% ipython --no-banner

In [1]: import numpy as np

In [2]: np.set_printoptions(precision=2, suppress=True, linewidth=200)

In [3]: rnd = lambda a: np.round(a, 2) + 0

In [4]: out = np.array([[4], [3], [-2], [-4]])

In [5]: cent = np.array([[-2, 3, 1, 3]])

In [6]: F = out @ cent

In [7]: F
Out[7]: 
array([[ -8,  12,   4,  12],
       [ -6,   9,   3,   9],
       [  4,  -6,  -2,  -6],
       [  8, -12,  -4, -12]])

In [8]: Uu, sigma, vt = np.linalg.svd(F)

In [9]: vecs = vt[:(sigma > 1e-8).sum()]

In [10]: rng = np.random.default_rng(81)

In [11]: vec = F[0] + -3 * F[2] + rng.integers(2) * np.eye(4)[0]

In [12]: vec
Out[12]: array([-20.,  30.,  10.,  30.])

In [13]: np.linalg.matrix_rank(np.vstack([F, vec]))
Out[13]: np.int64(1)

In [14]: rnd(vecs.T @ vecs)
Out[14]: 
array([[ 0.17, -0.26, -0.09, -0.26],
       [-0.26,  0.39,  0.13,  0.39],
       [-0.09,  0.13,  0.04,  0.13],
       [-0.26,  0.39,  0.13,  0.39]])

In [15]: rnd(np.linalg.norm(vec - vecs.T @ vecs @ vec))
Out[15]: np.float64(0.0)

In [16]: Uu, sigma, vt = np.linalg.svd(F, full_matrices=False)

In [17]: (sigma > 1e-8).sum()
Out[17]: np.int64(1)

In [18]: rnd(Uu.T @ Uu)
Out[18]: 
array([[1., 0., 0., 0.],
       [0., 1., 0., 0.],
       [0., 0., 1., 0.],
       [0., 0., 0., 1.]])

In [19]: np.abs(Uu[:, 0]).round(6).argmax()
Out[19]: np.int64(0)

In [20]: np.cumsum(sigma ** 2) / np.sum(sigma ** 2)
Out[20]: array([1., 1., 1., 1.])

In [21]: feats = np.array([[3, 3], [3, 6]])

In [22]: labels = rng.permutation(2)

In [23]: out = feats[:, labels] * rng.choice([-1, 1], 2)

In [24]: out
Out[24]: 
array([[-3, -3],
       [-6, -3]])

In [25]: Uu, _, vt = np.linalg.svd(feats.T @ out)

In [26]: labels
Out[26]: array([1, 0])

In [27]: rnd(Uu @ vt)
Out[27]: 
array([[ 0., -1.],
       [-1.,  0.]])

In [28]: labels = rng.permutation(2)

In [29]: labels
Out[29]: array([1, 0])

In [30]: out = feats[labels][:, labels]

In [31]: np.allclose(out, feats)
Out[31]: False

In [32]: low = np.linalg.cholesky(feats)

In [33]: rnd(np.diag(low) ** 2)
Out[33]: array([3., 3.])

In [34]: rnd(np.prod(np.diag(low)) ** 2), rnd(np.linalg.det(feats))
Out[34]: (np.float64(9.0), np.float64(9.0))

In [35]: rnd(low)
Out[35]: 
array([[1.73, 0.  ],
       [1.73, 1.73]])

In [36]: rnd(feats / np.sqrt(np.outer(np.diag(feats), np.diag(feats))))
Out[36]: 
array([[1.  , 0.71],
       [0.71, 1.  ]])

In [37]: out = low / np.sqrt((low ** 2).mean(axis=1, keepdims=True))

In [38]: np.linalg.matrix_rank(out) == np.linalg.matrix_rank(low)
Out[38]: np.True_

In [39]: rnd(low - low.mean(axis=1, keepdims=True))
Out[39]: 
array([[ 0.87, -0.87],
       [ 0.  ,  0.  ]])

In [40]: rnd(out[0])
Out[40]: array([1.41, 0.  ])

In [41]: arr = np.load("w.npy")

In [42]: arr
Out[42]: 
array([[1.  , 0.9 , 0.81],
       [0.9 , 1.  , 0.9 ],
       [0.81, 0.9 , 1.  ]])

In [43]: # equal to its transpose

In [44]: vec = np.ones(3)

In [45]: for _ in range(3):
    ...:     vec = arr @ vec
    ...:     vec /= np.linalg.norm(vec)
    ...:     print(round(vec @ arr @ vec, 2))
    ...: 
2.74
2.74
2.74

In [46]: rnd(vec)
Out[46]: array([0.57, 0.59, 0.57])

In [47]: np.argsort(-np.linalg.norm(arr, axis=0).round(6), kind="stable")[:3]
Out[47]: array([1, 0, 2])

In [48]: [round(float(x), 2) for x in np.linalg.svd(arr, compute_uv=False)[:3]]
Out[48]: [2.74, 0.19, 0.07]

In [49]: rnd(np.linalg.norm(arr, 2) / np.linalg.norm(arr))
Out[49]: np.float64(1.0)

In [50]: np.linalg.cond(arr) > 100
Out[50]: np.False_

In [51]: rnd(np.abs(np.linalg.svd(arr)[2][-1]))
Out[51]: array([0.42, 0.81, 0.42])

In [52]: round(np.log10(np.linalg.cond(arr)))
Out[52]: 2
